$ ipython --no-banner

In [1]: import numpy as np

In [2]: import numpy.linalg as la

In [3]: np.set_printoptions(precision=3, suppress=True, linewidth=200, sign=" ")

In [4]: feats = np.load("arr.npy")

In [5]: feats
Out[5]: 
array([[ 0.474,  0.158,  0.474],
       [ 0.158,  0.053,  0.158],
       [ 0.474,  0.158,  0.474]])

In [6]: vals, V = la.eigh(feats)

In [7]: np.abs(V[:, -1])
Out[7]: array([ 0.688,  0.229,  0.688])

In [8]: V @ np.diag(vals) @ V.T
Out[8]: 
array([[ 0.474,  0.158,  0.474],
       [ 0.158,  0.053,  0.158],
       [ 0.474,  0.158,  0.474]])

In [9]: vals, V = la.eigh(feats)

In [10]: x = np.array([3, -1, 0])

In [11]: V * np.maximum(vals, 0) @ V.T
Out[11]: 
array([[ 0.474,  0.158,  0.474],
       [ 0.158,  0.053,  0.158],
       [ 0.474,  0.158,  0.474]])

In [12]: (np.sign(V[:, -1].round(6)) == np.sign(V[0, -1].round(6))).astype(int)
Out[12]: array([ 1,  1,  1])

In [13]: round(np.abs(feats).sum(axis=1).max(), 3), np.round(np.abs(vals).max(), 3)
Out[13]: (np.float64(1.105), np.float64(1.0))

In [14]: np.round(la.eigvalsh(feats[1:, 1:]), 3) + 0
Out[14]: array([ 0.   ,  0.526])

In [15]: x = np.array([-5, 7, 4])

In [16]: np.eye(3) - feats
Out[16]: 
array([[ 0.526, -0.158, -0.474],
       [-0.158,  0.947, -0.158],
       [-0.474, -0.158,  0.526]])

In [17]: feats @ x
Out[17]: array([ 0.632,  0.211,  0.632])

In [18]: np.trace(feats)
Out[18]: np.float64(1.0)

In [19]: feats @ feats @ x
Out[19]: array([ 0.632,  0.211,  0.632])
